% python3 -q
>>> import numpy as np
>>> from numpy import linalg as LA
>>> np.set_printoptions(precision=1, suppress=True, linewidth=200, floatmode="fixed")
>>> rnd = lambda a: np.round(a, 1) + 0
>>> mat = np.array([[-2, 1, -2, 2, -2, 1],
...     [-1, 2, 2, 0, -2, -2],
...     [0, -2, -1, 2, -2, 2],
...     [-1, 2, -1, -2, 0, 1],
...     [-1, 0, 0, -2, 0, 1],
...     [2, 0, -1, -1, 1, 0],
...     [0, -2, -2, 0, 2, -2],
...     [0, -1, -1, -1, 0, 1],
...     [0, 0, -1, 2, 2, -2],
...     [-1, 2, 1, 2, -1, -1],
...     [-1, -1, 2, 0, 1, 0],
...     [-1, -1, -2, 2, 1, -2]])
>>> mat[-1] = mat[0] + -3 * mat[1]
>>> mat
array([[-2,  1, -2,  2, -2,  1],
       [-1,  2,  2,  0, -2, -2],
       [ 0, -2, -1,  2, -2,  2],
       [-1,  2, -1, -2,  0,  1],
       [-1,  0,  0, -2,  0,  1],
       [ 2,  0, -1, -1,  1,  0],
       [ 0, -2, -2,  0,  2, -2],
       [ 0, -1, -1, -1,  0,  1],
       [ 0,  0, -1,  2,  2, -2],
       [-1,  2,  1,  2, -1, -1],
       [-1, -1,  2,  0,  1,  0],
       [ 1, -5, -8,  2,  4,  7]])
>>> Ac = (mat - mat.mean(axis=0)) / mat.std(axis=0)
>>> np.argwhere(np.abs(Ac) > 2)
array([[ 5,  0],
       [11,  1],
       [11,  2],
       [11,  4],
       [11,  5]])
>>> rnd(Ac.std(axis=0))
array([1.0, 1.0, 1.0, 1.0, 1.0, 1.0])
>>> coef = LA.lstsq(np.delete(Ac, 4, axis=1), Ac[:, 4])[0]
>>> np.abs(coef).argmax()
np.int64(2)
>>> rnd(1 - np.var(Ac[:, 4] - np.delete(Ac, 4, axis=1) @ coef))
np.float64(0.6)
>>> M2 = np.array([[-3], [-3], [-3], [0], [-2]])
>>> data = np.block([[np.zeros((5, 5)), M2], [M2.T, np.zeros((1, 1))]])
>>> data
array([[ 0.0,  0.0,  0.0,  0.0,  0.0, -3.0],
       [ 0.0,  0.0,  0.0,  0.0,  0.0, -3.0],
       [ 0.0,  0.0,  0.0,  0.0,  0.0, -3.0],
       [ 0.0,  0.0,  0.0,  0.0,  0.0,  0.0],
       [ 0.0,  0.0,  0.0,  0.0,  0.0, -2.0],
       [-3.0, -3.0, -3.0,  0.0, -2.0,  0.0]])
>>> # null space of dimension 4
>>> ev, evecs = LA.eigh(data)
>>> x0 = np.array([7, 3, -9, 0, 7, -5])
>>> (np.sign(evecs[:, -1].round(6)) == np.sign(evecs[0, -1].round(6))).astype(int)
array([1, 1, 1, 0, 1, 0])
>>> rnd(evecs * np.maximum(ev, 0) @ evecs.T)
array([[ 0.8,  0.8,  0.8,  0.0,  0.5, -1.5],
       [ 0.8,  0.8,  0.8,  0.0,  0.5, -1.5],
       [ 0.8,  0.8,  0.8,  0.0,  0.5, -1.5],
       [ 0.0,  0.0,  0.0,  0.0,  0.0,  0.0],
       [ 0.5,  0.5,  0.5,  0.0,  0.4, -1.0],
       [-1.5, -1.5, -1.5,  0.0, -1.0,  2.8]])
>>> rnd(x0 @ data @ x0 / (x0 @ x0)), rnd(ev[0]), rnd(ev[-1])
(np.float64(0.8), np.float64(-5.6), np.float64(5.6))
>>> K = np.load("mat.npy")
>>> K
array([[3.0, 1.0, 0.0, 0.0, 0.0, 0.0, 0.0, 0.0, 0.0, 0.0, 0.0, 0.0, 0.0, 0.0],
       [0.0, 3.0, 1.0, 0.0, 0.0, 0.0, 0.0, 0.0, 0.0, 0.0, 0.0, 0.0, 0.0, 0.0],
       [0.0, 0.0, 3.0, 1.0, 0.0, 0.0, 0.0, 0.0, 0.0, 0.0, 0.0, 0.0, 0.0, 0.0],
       [0.0, 0.0, 0.0, 3.0, 1.0, 0.0, 0.0, 0.0, 0.0, 0.0, 0.0, 0.0, 0.0, 0.0],
       [0.0, 0.0, 0.0, 0.0, 3.0, 1.0, 0.0, 0.0, 0.0, 0.0, 0.0, 0.0, 0.0, 0.0],
       [0.0, 0.0, 0.0, 0.0, 0.0, 3.0, 1.0, 0.0, 0.0, 0.0, 0.0, 0.0, 0.0, 0.0],
       [0.0, 0.0, 0.0, 0.0, 0.0, 0.0, 3.0, 1.0, 0.0, 0.0, 0.0, 0.0, 0.0, 0.0],
       [0.0, 0.0, 0.0, 0.0, 0.0, 0.0, 0.0, 3.0, 1.0, 0.0, 0.0, 0.0, 0.0, 0.0],
       [0.0, 0.0, 0.0, 0.0, 0.0, 0.0, 0.0, 0.0, 3.0, 1.0, 0.0, 0.0, 0.0, 0.0],
       [0.0, 0.0, 0.0, 0.0, 0.0, 0.0, 0.0, 0.0, 0.0, 3.0, 1.0, 0.0, 0.0, 0.0],
       [0.0, 0.0, 0.0, 0.0, 0.0, 0.0, 0.0, 0.0, 0.0, 0.0, 3.0, 1.0, 0.0, 0.0],
       [0.0, 0.0, 0.0, 0.0, 0.0, 0.0, 0.0, 0.0, 0.0, 0.0, 0.0, 3.0, 1.0, 0.0],
       [0.0, 0.0, 0.0, 0.0, 0.0, 0.0, 0.0, 0.0, 0.0, 0.0, 0.0, 0.0, 3.0, 1.0],
       [0.0, 0.0, 0.0, 0.0, 0.0, 0.0, 0.0, 0.0, 0.0, 0.0, 0.0, 0.0, 0.0, 3.0]])
>>> x0 = np.array([1, -2, 1, -3, 0, 3, 1, 2, -1, 0, -2, -3, -2, -1])
>>> y = K @ x0
>>> coef, lr = np.zeros(14), 1 / LA.norm(K, 2) ** 2
>>> for i in range(60):
...     coef -= lr * K.T @ (K @ coef - y)
...     if i % 10 == 0: print(i, round(LA.norm(K @ coef - y), 1))
... 
0 6.6
10 0.2
20 0.0
30 0.0
40 0.0
50 0.0
>>> rnd(LA.cond(K))
np.float64(2.0)
>>> LA.norm(K, axis=1).argmax()
np.int64(0)
>>> rnd(LA.norm(K, "nuc"))
np.float64(43.1)
>>> rnd(LA.norm(K, axis=1))
array([3.2, 3.2, 3.2, 3.2, 3.2, 3.2, 3.2, 3.2, 3.2, 3.2, 3.2, 3.2, 3.2, 3.0])
>>> Q, evecs = LA.qr(K[:, :2])[0], LA.qr(K[:, 2:])[0]
>>> sigma = LA.svd(Q.T @ evecs, compute_uv=False)
>>> rnd(sigma)
array([0.3, 0.0])
>>> (sigma > 0.9).sum()
np.int64(0)
>>> t = np.radians(180)
>>> r_ = np.eye(14)
>>> r_[10, 10] = r_[7, 7] = np.cos(t)
>>> r_[10, 7], r_[7, 10] = -np.sin(t), np.sin(t)
>>> M2 = K @ r_.T
>>> np.allclose(K @ K.T, M2 @ M2.T)
True
>>> rnd(LA.svd(K, compute_uv=False)), rnd(LA.svd(M2, compute_uv=False))
(array([4.0, 3.9, 3.8, 3.7, 3.6, 3.4, 3.2, 3.0, 2.8, 2.6, 2.4, 2.3, 2.1, 2.0]), array([4.0, 3.9, 3.8, 3.7, 3.6, 3.4, 3.2, 3.0, 2.8, 2.6, 2.4, 2.3, 2.1, 2.0]))
>>> rnd(LA.det(r_)), np.trace(r_)
(np.float64(1.0), np.float64(10.0))
>>> rng = np.random.default_rng(280)
>>> z = rng.permutation(14)
>>> z
array([ 1, 10,  6, 12,  3,  5,  7, 11,  4,  9,  8,  2, 13,  0])
>>> M2 = K[z][:, z]
>>> rnd(np.sort(np.abs(LA.eigvals(M2))))
array([3.0, 3.0, 3.0, 3.0, 3.0, 3.0, 3.0, 3.0, 3.0, 3.0, 3.0, 3.0, 3.0, 3.0])
>>> np.allclose(M2, K)
False
